>>> import numpy as np
>>> np.set_printoptions(precision=2, suppress=True, linewidth=160)
>>> rnd = lambda a: np.round(a, 2) + 0
>>> m1 = np.load("arr.npy")
>>> rnd(m1)
array([[-1.21, -0.1 ,  1.15,  2.37,  1.37,  1.19, -3.35, -1.43],
       [-1.21, -1.77, -1.14, -0.55, -1.19,  1.71, -1.63,  3.43],
       [-0.4 , -3.42, -1.2 , -0.37, -1.04, -2.46, -0.9 , -1.92],
       [-2.82,  0.04, -1.56, -0.73,  3.51, -0.89,  0.88,  0.47],
       [-3.63,  1.36,  0.53,  0.72, -2.79, -0.33,  0.96, -0.63],
       [ 0.  , -2.  ,  2.05,  2.93,  0.57, -0.99,  1.97,  1.75],
       [-0.4 ,  0.58,  3.07, -2.23,  0.23, -2.37, -1.69,  1.27],
       [ 0.81,  2.01, -2.14,  2.09, -0.43, -2.67, -1.36,  1.48]])
>>> Uu, s, Vt = np.linalg.svd(m1, full_matrices=False)
>>> rnd(Uu.T @ Uu)
array([[1., 0., 0., 0., 0., 0., 0., 0.],
       [0., 1., 0., 0., 0., 0., 0., 0.],
       [0., 0., 1., 0., 0., 0., 0., 0.],
       [0., 0., 0., 1., 0., 0., 0., 0.],
       [0., 0., 0., 0., 1., 0., 0., 0.],
       [0., 0., 0., 0., 0., 1., 0., 0.],
       [0., 0., 0., 0., 0., 0., 1., 0.],
       [0., 0., 0., 0., 0., 0., 0., 1.]])
>>> rnd(s)
array([5., 5., 5., 5., 5., 5., 5., 5.])
>>> rnd(np.sqrt((s ** 2).sum())), rnd(np.linalg.norm(m1))
(np.float64(14.14), np.float64(14.14))
>>> rnd(s / s[0])
array([1., 1., 1., 1., 1., 1., 1., 1.])
>>> (s > 1e-8).sum()
np.int64(8)
>>> Uu.shape, s.shape, Vt.shape
((8, 8), (8,), (8, 8))
>>> np.allclose(Uu * s @ Vt, m1)
True
>>> rnd(m1.T @ m1)
array([[25.,  0.,  0.,  0.,  0.,  0.,  0.,  0.],
       [ 0., 25.,  0.,  0.,  0.,  0.,  0.,  0.],
       [ 0.,  0., 25.,  0.,  0.,  0.,  0.,  0.],
       [ 0.,  0.,  0., 25.,  0.,  0.,  0.,  0.],
       [ 0.,  0.,  0.,  0., 25.,  0.,  0.,  0.],
       [ 0.,  0.,  0.,  0.,  0., 25.,  0.,  0.],
       [ 0.,  0.,  0.,  0.,  0.,  0., 25.,  0.],
       [ 0.,  0.,  0.,  0.,  0.,  0.,  0., 25.]])
>>> rnd(m1 @ m1.T)
array([[25.,  0.,  0.,  0.,  0.,  0.,  0.,  0.],
       [ 0., 25.,  0.,  0.,  0.,  0.,  0.,  0.],
       [ 0.,  0., 25.,  0.,  0.,  0.,  0.,  0.],
       [ 0.,  0.,  0., 25.,  0.,  0.,  0.,  0.],
       [ 0.,  0.,  0.,  0., 25.,  0.,  0.,  0.],
       [ 0.,  0.,  0.,  0.,  0., 25.,  0.,  0.],
       [ 0.,  0.,  0.,  0.,  0.,  0., 25.,  0.],
       [ 0.,  0.,  0.,  0.,  0.,  0.,  0., 25.]])
>>> rng = np.random.default_rng(250427)
>>> lab = rng.permutation(8)
>>> lab
array([2, 6, 3, 4, 0, 1, 5, 7])
>>> out = m1[lab][:, lab]
>>> rnd(np.trace(out))
np.float64(-8.89)
>>> rnd(np.diag(out))
array([-1.2 , -1.69, -0.73, -2.79, -1.21, -1.77, -0.99,  1.48])
>>> rnd(out)
array([[-1.2 , -0.9 , -0.37, -1.04, -0.4 , -3.42, -2.46, -1.92],
       [ 3.07, -1.69, -2.23,  0.23, -0.4 ,  0.58, -2.37,  1.27],
       [-1.56,  0.88, -0.73,  3.51, -2.82,  0.04, -0.89,  0.47],
       [ 0.53,  0.96,  0.72, -2.79, -3.63,  1.36, -0.33, -0.63],
       [ 1.15, -3.35,  2.37,  1.37, -1.21, -0.1 ,  1.19, -1.43],
       [-1.14, -1.63, -0.55, -1.19, -1.21, -1.77,  1.71,  3.43],
       [ 2.05,  1.97,  2.93,  0.57,  0.  , -2.  , -0.99,  1.75],
       [-2.14, -1.36,  2.09, -0.43,  0.81,  2.01, -2.67,  1.48]])
>>> F = np.load("a.npy")
>>> F
array([[ 0,  0,  0,  0,  0,  0,  0,  0,  0,  0,  5,  0],
       [ 0,  0,  0,  0,  0,  0,  0,  0,  0,  3,  0,  0],
       [ 0,  0,  0,  0,  0,  0, -5,  0,  0,  0,  0,  0],
       [ 0,  0,  0,  0,  0,  0,  0,  0,  0,  0,  0,  0],
       [ 0,  0,  0,  0,  0,  0,  0,  0,  0,  0,  0,  0],
       [ 0, -1,  0,  0,  0,  0,  0,  0,  0,  0,  0,  0],
       [ 0,  0, -3,  0,  0,  0,  0,  0,  0,  0,  0,  0],
       [ 0,  0,  0,  0,  0,  0,  0,  0,  0,  0,  0,  0],
       [ 0,  0,  0,  0,  0,  0,  0,  0, -2,  0,  0,  0],
       [ 0,  0,  0,  5,  0,  0,  0,  0,  0,  0,  0,  0],
       [ 0,  0,  0,  0,  0,  0,  0, -2,  0,  0,  0,  0],
       [ 0,  0,  0,  0,  0, -4,  0,  0,  0,  0,  0,  0]])
>>> # rows 3 and 4 are equal
>>> Uu, s, Vt = np.linalg.svd(F)
>>> vecs = Vt[:(s > 1e-8).sum()]
>>> x = F[11] + -3 * F[0] + rng.integers(2) * np.eye(12)[5]
>>> x
array([  0.,   0.,   0.,   0.,   0.,  -4.,   0.,   0.,   0.,   0., -15.,   0.])
>>> vecs.T @ vecs
array([[0., 0., 0., 0., 0., 0., 0., 0., 0., 0., 0., 0.],
       [0., 1., 0., 0., 0., 0., 0., 0., 0., 0., 0., 0.],
       [0., 0., 1., 0., 0., 0., 0., 0., 0., 0., 0., 0.],
       [0., 0., 0., 1., 0., 0., 0., 0., 0., 0., 0., 0.],
       [0., 0., 0., 0., 0., 0., 0., 0., 0., 0., 0., 0.],
       [0., 0., 0., 0., 0., 1., 0., 0., 0., 0., 0., 0.],
       [0., 0., 0., 0., 0., 0., 1., 0., 0., 0., 0., 0.],
       [0., 0., 0., 0., 0., 0., 0., 1., 0., 0., 0., 0.],
       [0., 0., 0., 0., 0., 0., 0., 0., 1., 0., 0., 0.],
       [0., 0., 0., 0., 0., 0., 0., 0., 0., 1., 0., 0.],
       [0., 0., 0., 0., 0., 0., 0., 0., 0., 0., 1., 0.],
       [0., 0., 0., 0., 0., 0., 0., 0., 0., 0., 0., 0.]])
>>> rnd(np.linalg.pinv(F))
array([[ 0.  ,  0.  ,  0.  ,  0.  ,  0.  ,  0.  ,  0.  ,  0.  ,  0.  ,  0.  ,  0.  ,  0.  ],
       [ 0.  ,  0.  ,  0.  ,  0.  ,  0.  , -1.  ,  0.  ,  0.  ,  0.  ,  0.  ,  0.  ,  0.  ],
       [ 0.  ,  0.  ,  0.  ,  0.  ,  0.  ,  0.  , -0.33,  0.  ,  0.  ,  0.  ,  0.  ,  0.  ],
       [ 0.  ,  0.  ,  0.  ,  0.  ,  0.  ,  0.  ,  0.  ,  0.  ,  0.  ,  0.2 ,  0.  ,  0.  ],
       [ 0.  ,  0.  ,  0.  ,  0.  ,  0.  ,  0.  ,  0.  ,  0.  ,  0.  ,  0.  ,  0.  ,  0.  ],
       [ 0.  ,  0.  ,  0.  ,  0.  ,  0.  ,  0.  ,  0.  ,  0.  ,  0.  ,  0.  ,  0.  , -0.25],
       [ 0.  ,  0.  , -0.2 ,  0.  ,  0.  ,  0.  ,  0.  ,  0.  ,  0.  ,  0.  ,  0.  ,  0.  ],
       [ 0.  ,  0.  ,  0.  ,  0.  ,  0.  ,  0.  ,  0.  ,  0.  ,  0.  ,  0.  , -0.5 ,  0.  ],
       [ 0.  ,  0.  ,  0.  ,  0.  ,  0.  ,  0.  ,  0.  ,  0.  , -0.5 ,  0.  ,  0.  ,  0.  ],
       [ 0.  ,  0.33,  0.  ,  0.  ,  0.  ,  0.  ,  0.  ,  0.  ,  0.  ,  0.  ,  0.  ,  0.  ],
       [ 0.2 ,  0.  ,  0.  ,  0.  ,  0.  ,  0.  ,  0.  ,  0.  ,  0.  ,  0.  ,  0.  ,  0.  ],
       [ 0.  ,  0.  ,  0.  ,  0.  ,  0.  ,  0.  ,  0.  ,  0.  ,  0.  ,  0.  ,  0.  ,  0.  ]])
>>> F.T @ F
array([[ 0,  0,  0,  0,  0,  0,  0,  0,  0,  0,  0,  0],
       [ 0,  1,  0,  0,  0,  0,  0,  0,  0,  0,  0,  0],
       [ 0,  0,  9,  0,  0,  0,  0,  0,  0,  0,  0,  0],
       [ 0,  0,  0, 25,  0,  0,  0,  0,  0,  0,  0,  0],
       [ 0,  0,  0,  0,  0,  0,  0,  0,  0,  0,  0,  0],
       [ 0,  0,  0,  0,  0, 16,  0,  0,  0,  0,  0,  0],
       [ 0,  0,  0,  0,  0,  0, 25,  0,  0,  0,  0,  0],
       [ 0,  0,  0,  0,  0,  0,  0,  4,  0,  0,  0,  0],
       [ 0,  0,  0,  0,  0,  0,  0,  0,  4,  0,  0,  0],
       [ 0,  0,  0,  0,  0,  0,  0,  0,  0,  9,  0,  0],
       [ 0,  0,  0,  0,  0,  0,  0,  0,  0,  0, 25,  0],
       [ 0,  0,  0,  0,  0,  0,  0,  0,  0,  0,  0,  0]])
>>> F @ F.T
array([[25,  0,  0,  0,  0,  0,  0,  0,  0,  0,  0,  0],
       [ 0,  9,  0,  0,  0,  0,  0,  0,  0,  0,  0,  0],
       [ 0,  0, 25,  0,  0,  0,  0,  0,  0,  0,  0,  0],
       [ 0,  0,  0,  0,  0,  0,  0,  0,  0,  0,  0,  0],
       [ 0,  0,  0,  0,  0,  0,  0,  0,  0,  0,  0,  0],
       [ 0,  0,  0,  0,  0,  1,  0,  0,  0,  0,  0,  0],
       [ 0,  0,  0,  0,  0,  0,  9,  0,  0,  0,  0,  0],
       [ 0,  0,  0,  0,  0,  0,  0,  0,  0,  0,  0,  0],
       [ 0,  0,  0,  0,  0,  0,  0,  0,  4,  0,  0,  0],
       [ 0,  0,  0,  0,  0,  0,  0,  0,  0, 25,  0,  0],
       [ 0,  0,  0,  0,  0,  0,  0,  0,  0,  0,  4,  0],
       [ 0,  0,  0,  0,  0,  0,  0,  0,  0,  0,  0, 16]])
>>> rnd(np.linalg.norm(F, axis=0))
array([0., 1., 3., 5., 0., 4., 5., 2., 2., 3., 5., 0.])
>>> F[:, 10] @ F[:, 2]
np.int64(0)
